% ipython --no-banner

In [1]: import numpy as np

In [2]: import numpy.linalg as la

In [3]: np.set_printoptions(precision=2, suppress=True, linewidth=100)

In [4]: F = np.load("case6.npy")

In [5]: F
Out[5]: 
array([[ 9.1, -9. , -3. ,  1. ],
       [ 0. , -0.9,  1. ,  9. ],
       [-8. ,  0. ,  4.1, -2. ],
       [ 9. , -9. , -3. ,  1.1]])

In [6]: left, sv, vt = la.svd(F)

In [7]: np.argmax(sv[:-1] / (sv[1:] + 1e-6)) + 1
Out[7]: np.int64(3)

In [8]: sv
Out[8]: array([19.91,  9.03,  5.96,  0.04])

In [9]: other = left[:, :3] @ np.diag(sv[:3]) @ vt[:3]

In [10]: la.matrix_rank(F, rtol=0.05)
Out[10]: np.int64(3)

In [11]: round(la.norm(F - other) / la.norm(F), 2)
Out[11]: np.float64(0.0)

In [12]: round(la.norm(F - other, 2), 2), round(sv[3], 2)
Out[12]: (np.float64(0.04), np.float64(0.04))

In [13]: print(la.matrix_rank(other))
3

In [14]: J = np.load("block18.npy")

In [15]: J
Out[15]: 
array([[-0.7 ,  0.52, -0.05, -0.48],
       [-0.7 , -0.57,  0.12,  0.4 ],
       [-0.08,  0.44, -0.6 ,  0.67],
       [ 0.  ,  0.46,  0.79,  0.41]])

In [16]: np.round(J.T @ J, 2) + 0
Out[16]: 
array([[1., 0., 0., 0.],
       [0., 1., 0., 0.],
       [0., 0., 1., 0.],
       [0., 0., 0., 1.]])

In [17]: C = np.array([[2, 1, -1], [0, -1, -3], [0, 1, 2]])

In [18]: rng = np.random.default_rng(976061)

In [19]: A = (rng.random((27, 3)) < 0.25) @ C

In [20]: A
Out[20]: 
array([[ 2,  1, -1],
       [ 0,  0,  0],
       [ 0,  0,  0],
       [ 0, -1, -3],
       [ 0,  0,  0],
       [ 0,  0,  0],
       [ 2,  1, -1],
       [ 2,  2,  1],
       [ 0,  0,  0],
       [ 0,  1,  2],
       [ 0,  0,  0],
       [ 0,  0,  0],
       [ 2,  1, -1],
       [ 2,  1, -1],
       [ 0,  1,  2],
       [ 0,  0,  0],
       [ 0, -1, -3],
       [ 0,  0,  0],
       [ 0,  0,  0],
       [ 0,  0,  0],
       [ 0, -1, -3],
       [ 0,  0,  0],
       [ 0,  0,  0],
       [ 0,  0,  0],
       [ 0, -1, -3],
       [ 0, -1, -3],
       [ 0,  0,  0]])

In [21]: labels = A[:, 2] > np.median(A[:, 2])

In [22]: f = A[labels].mean(axis=0) - A[~labels].mean(axis=0)

In [23]: np.argsort(-np.abs(f).round(6), kind="stable")
Out[23]: array([2, 1, 0])

In [24]: f
Out[24]: array([0.33, 1.38, 2.46])

In [25]: round(float((((A - A.mean(axis=0)) @ f > 0) == labels).mean()), 2)
Out[25]: 0.3
